$ python -q
>>> import numpy as np
>>> from numpy import linalg as LA
>>> np.set_printoptions(precision=1, suppress=True, linewidth=120)
>>> feats = np.array([[6, 9, -3], [0, -9, -3], [0, -9, -3], [-9, -18, 3], [-9, -18, 3]])
>>> # row 2 repeats row 1
>>> Y = feats / np.sqrt((feats ** 2).mean(axis=1, keepdims=True))
>>> LA.matrix_rank(feats - feats.mean(axis=1, keepdims=True))
np.int64(2)
>>> LA.matrix_rank(Y) == LA.matrix_rank(feats)
np.True_
>>> LA.norm(feats, axis=0)
array([14.1, 29.8,  6.7])
>>> round(LA.norm(feats, 1), 1), np.round(LA.norm(feats, np.inf), 1)
(np.float64(63.0), np.float64(30.0))
>>> np.round(LA.norm(feats, 2), 1)
np.float64(32.7)
>>> round(float(LA.norm(feats[4] - feats[0])), 1)
31.5
>>> rank = LA.matrix_rank(feats)
>>> rank
np.int64(2)
>>> N = LA.svd(feats)[2][rank:].T
>>> [int(LA.matrix_rank(feats[:i])) for i in range(1, len(feats) + 1)]
[1, 2, 2, 2, 2]
>>> [int(LA.matrix_rank(np.delete(feats, i, axis=0))) for i in range(5)]
[2, 2, 2, 2, 2]
>>> X = np.load("test1.npy")
>>> X
array([[-2.7,  1. , -2. ,  1. ,  3. ],
       [-2. , -0.7,  1. , -2. ,  1. ],
       [ 3. , -3. ,  1.3,  2. ,  0. ],
       [-1. , -2. ,  0. , -2.7, -2. ],
       [-3. ,  1. , -2. ,  1. ,  3.3]])
>>> np.round(LA.norm(X, 2) / LA.norm(X), 1)
np.float64(0.8)
>>> round(np.log10(LA.cond(X)))
2
>>> LA.cond(X) > 100
np.True_
>>> x = np.array([0, -1, -1, -1, -2])
>>> (X * x).sum(axis=1)
array([-6. , -0.3, -0.3,  8.7, -6.6])
>>> X @ np.eye(5)[2]
array([-2. ,  1. ,  1.3,  0. , -2. ])
>>> np.sign((X @ x).round(6))
array([-1., -1., -1.,  1., -1.])
>>> t = np.radians(15)
>>> r_ = np.eye(5)
>>> r_[4, 4] = r_[3, 3] = np.cos(t)
>>> r_[4, 3], r_[3, 4] = -np.sin(t), np.sin(t)
>>> r_
array([[ 1. ,  0. ,  0. ,  0. ,  0. ],
       [ 0. ,  1. ,  0. ,  0. ,  0. ],
       [ 0. ,  0. ,  1. ,  0. ,  0. ],
       [ 0. ,  0. ,  0. ,  1. ,  0.3],
       [ 0. ,  0. ,  0. , -0.3,  1. ]])
>>> Y = X @ r_.T
>>> np.abs(Y - X).max(axis=0)
array([0. , 0. , 0. , 0.8, 0.8])
>>> np.round(LA.svd(X, compute_uv=False), 1) + 0, np.round(LA.svd(Y, compute_uv=False), 1) + 0
(array([7.7, 5.1, 3.1, 1.7, 0. ]), array([7.7, 5.1, 3.1, 1.7, 0. ]))
>>> Y
array([[-2.7,  1. , -2. ,  1.7,  2.6],
       [-2. , -0.7,  1. , -1.7,  1.5],
       [ 3. , -3. ,  1.3,  1.9, -0.5],
       [-1. , -2. ,  0. , -3.1, -1.2],
       [-3. ,  1. , -2. ,  1.8,  2.9]])
